$ ipython --no-banner

In [1]: import numpy as np

In [2]: from numpy import linalg as LA

In [3]: np.set_printoptions(precision=3, suppress=True, linewidth=140, floatmode="fixed")

In [4]: r0 = np.array([2, 1, 1, 1, 1])

In [5]: r1 = np.array([-6, -6, 1])

In [6]: arr = np.outer(r0, r1)

In [7]: arr
Out[7]: 
array([[-12, -12,   2],
       [ -6,  -6,   1],
       [ -6,  -6,   1],
       [ -6,  -6,   1],
       [ -6,  -6,   1]])

In [8]: x = np.array([7, 5, 2])

In [9]: (arr * x).sum(axis=1)
Out[9]: array([-140,  -70,  -70,  -70,  -70])

In [10]: (arr @ x).argmax()
Out[10]: np.int64(1)

In [11]: arr * x
Out[11]: 
array([[-84, -60,   4],
       [-42, -30,   2],
       [-42, -30,   2],
       [-42, -30,   2],
       [-42, -30,   2]])

In [12]: arr @ np.eye(3)[0]
Out[12]: array([-12.000,  -6.000,  -6.000,  -6.000,  -6.000])

In [13]: np.sign((arr @ x).round(6))
Out[13]: array([-1, -1, -1, -1, -1])

In [14]: LA.norm(arr @ x) <= LA.norm(arr, 2) * LA.norm(x) + 1e-9
Out[14]: np.True_

In [15]: arr @ np.ones(3)
Out[15]: array([-22.000, -11.000, -11.000, -11.000, -11.000])

In [16]: W0 = np.loadtxt("arr.csv", delimiter=",")

In [17]: W0
Out[17]: 
array([[ 1.000, -1.000,  1.000, -1.000, -1.000,  1.000, -1.000,  1.000],
       [ 1.000, -1.000, -1.000,  1.000,  1.000, -1.000, -1.000,  1.000],
       [ 1.000, -1.000,  1.000, -1.000,  1.000, -1.000,  1.000, -1.000],
       [ 1.000, -1.000, -1.000,  1.000, -1.000,  1.000,  1.000, -1.000]])

In [18]: x = np.array([-1, -2, 1, 3, -1, 1, 1, 3])

In [19]: W0 @ x
Out[19]: array([ 3.000,  3.000, -5.000,  3.000])

In [20]: np.einsum("ij,j->i", W0, x)
Out[20]: array([ 3.000,  3.000, -5.000,  3.000])

In [21]: np.sign((W0 @ x).round(6))
Out[21]: array([ 1.000,  1.000, -1.000,  1.000])

In [22]: LA.norm(W0 @ x) <= LA.norm(W0, 2) * LA.norm(x) + 1e-9
Out[22]: np.True_

In [23]: W0 @ np.ones(8)
Out[23]: array([0.000, 0.000, 0.000, 0.000])

In [24]: (W0 * x).sum(axis=1)
Out[24]: array([ 3.000,  3.000, -5.000,  3.000])

In [25]: Y = W0[0, 0] * W0[1:] - np.outer(W0[1:, 0], W0[0])

In [26]: Y
Out[26]: 
array([[ 0.000,  0.000, -2.000,  2.000,  2.000, -2.000,  0.000,  0.000],
       [ 0.000,  0.000,  0.000,  0.000,  2.000, -2.000,  2.000, -2.000],
       [ 0.000,  0.000, -2.000,  2.000,  0.000,  0.000,  2.000, -2.000]])

In [27]: LA.matrix_rank(Y), LA.matrix_rank(W0)
Out[27]: (np.int64(3), np.int64(4))

In [28]: W0[:, 0] / W0[0, 0]
Out[28]: array([1.000, 1.000, 1.000, 1.000])

In [29]: np.flatnonzero(~Y.round(6).any(axis=1))
Out[29]: array([], dtype=int64)

In [30]: feats = np.tanh(np.array([[-1.2],
    ...:     [-1.0],
    ...:     [0.9],
    ...:     [0.3],
    ...:     [-0.6],
    ...:     [1.1],
    ...:     [0.9],
    ...:     [1.0],
    ...:     [1.3],
    ...:     [0.9],
    ...:     [0.0],
    ...:     [-1.3],
    ...:     [1.0],
    ...:     [0.4],
    ...:     [-0.9],
    ...:     [-0.3],
    ...:     [0.6],
    ...:     [-2.1],
    ...:     [-0.6],
    ...:     [1.4],
    ...:     [0.1],
    ...:     [-2.3],
    ...:     [0.1],
    ...:     [-0.3],
    ...:     [1.3],
    ...:     [-0.3],
    ...:     [1.0],
    ...:     [0.1],
    ...:     [-0.2],
    ...:     [-2.5],
    ...:     [-1.6]]) @ np.array([[-0.3, -1.1, 1.8, 0.8]]))

In [31]: feats
Out[31]: 
array([[ 0.345,  0.867, -0.974, -0.744],
       [ 0.291,  0.800, -0.947, -0.664],
       [-0.264, -0.757,  0.925,  0.617],
       [-0.090, -0.319,  0.493,  0.235],
       [ 0.178,  0.578, -0.793, -0.446],
       [-0.319, -0.837,  0.963,  0.706],
       [-0.264, -0.757,  0.925,  0.617],
       [-0.291, -0.800,  0.947,  0.664],
       [-0.371, -0.892,  0.982,  0.778],
       [-0.264, -0.757,  0.925,  0.617],
       [ 0.000,  0.000,  0.000,  0.000],
       [ 0.371,  0.892, -0.982, -0.778],
       [-0.291, -0.800,  0.947,  0.664],
       [-0.119, -0.414,  0.617,  0.310],
       [ 0.264,  0.757, -0.925, -0.617],
       [ 0.090,  0.319, -0.493, -0.235],
       [-0.178, -0.578,  0.793,  0.446],
       [ 0.558,  0.980, -0.999, -0.933],
       [ 0.178,  0.578, -0.793, -0.446],
       [-0.397, -0.912,  0.987,  0.808],
       [-0.030, -0.110,  0.178,  0.080],
       [ 0.598,  0.987, -0.999, -0.951],
       [-0.030, -0.110,  0.178,  0.080],
       [ 0.090,  0.319, -0.493, -0.235],
       [-0.371, -0.892,  0.982,  0.778],
       [ 0.090,  0.319, -0.493, -0.235],
       [-0.291, -0.800,  0.947,  0.664],
       [-0.030, -0.110,  0.178,  0.080],
       [ 0.060,  0.217, -0.345, -0.159],
       [ 0.635,  0.992, -1.000, -0.964],
       [ 0.446,  0.943, -0.994, -0.856]])

In [32]: r = LA.matrix_rank(arr)

In [33]: r
Out[33]: np.int64(1)

In [34]: null = LA.svd(arr)[2][r:].T

In [35]: np.allclose(arr @ null, 0)
Out[35]: True

In [36]: [int(LA.matrix_rank(arr[:i])) for i in range(1, len(arr) + 1)]
Out[36]: [1, 1, 1, 1, 1]

In [37]: [int(LA.matrix_rank(np.delete(arr, i, axis=0))) for i in range(5)]
Out[37]: [1, 1, 1, 1, 1]

In [38]: J = np.load("a.npy")

In [39]: J
Out[39]: 
array([[ 2.933,  0.549, -7.510],
       [-3.212, -4.252, -1.330],
       [-3.535, -4.378, -3.011],
       [-1.270,  3.010,  2.665],
       [-3.754, -5.733, -4.047],
       [ 1.011,  2.680,  2.702],
       [ 2.089, -1.467, -9.071],
       [-0.645,  1.757,  4.057],
       [ 3.046,  1.078, -9.122],
       [-2.809, -5.418, -0.433],
       [-2.961, -5.493, -2.194],
       [ 1.366,  1.135, -9.293],
       [-3.504, -4.601, -0.296],
       [ 2.058,  0.396, -8.456],
       [-3.597, -6.618, -1.602],
       [-1.295,  1.037,  2.742],
       [-3.658, -4.224, -1.929],
       [-4.358, -4.037, -0.924],
       [ 1.952,  1.731, -9.276],
       [ 1.040,  2.390, -7.537]])

In [40]: D = LA.norm(J[:, None] - J[None], axis=-1)

In [41]: D.shape
Out[41]: (20, 20)

In [42]: np.unravel_index(D.round(6).argmax(), D.shape)
Out[42]: (np.int64(6), np.int64(7))

In [43]: (D + 1e9 * np.eye(20)).round(6).argmin(axis=1)
Out[43]: array([13, 16, 16,  7,  2,  3, 13, 15, 18, 12, 14, 18,  9,  0, 10,  7,  1, 12, 11, 18])

In [44]: np.flatnonzero(D[7] < D.mean() / 2)
Out[44]: array([ 3,  5,  7, 15])

In [45]: LA.matrix_rank(D ** 2)
Out[45]: np.int64(5)

In [46]: D.mean(axis=1).argmax()
Out[46]: np.int64(7)

In [47]: D[7].round(6).argsort(kind="stable")[:4]
Out[47]: array([ 7, 15,  3,  5])

In [48]: mat = np.array([[3, 4, 2, 0, 0, 0, 2, 2],
    ...:     [4, 3, 4, 2, 0, 0, 0, 2],
    ...:     [2, 4, 3, 4, 2, 0, 0, 0],
    ...:     [0, 2, 4, 3, 4, 2, 0, 0],
    ...:     [0, 0, 2, 4, 3, 4, 2, 0],
    ...:     [0, 0, 0, 2, 4, 3, 4, 2],
    ...:     [2, 0, 0, 0, 2, 4, 3, 4],
    ...:     [2, 2, 0, 0, 0, 2, 4, 3]])

In [49]: w, V = LA.eigh(mat)

In [50]: x = np.array([-1, 2, 0, 1, 0, 1, 0, 1])

In [51]: x @ mat @ x
Out[51]: np.int64(28)

In [52]: x @ mat @ x / (x @ x), round(float(w[0]), 3), round(float(w[-1]), 3)
Out[52]: (np.float64(3.5), -2.888, 14.578)

In [53]: np.abs(mat).sum(axis=1).max(), np.round(np.abs(w).max(), 3)
Out[53]: (np.int64(15), np.float64(14.578))
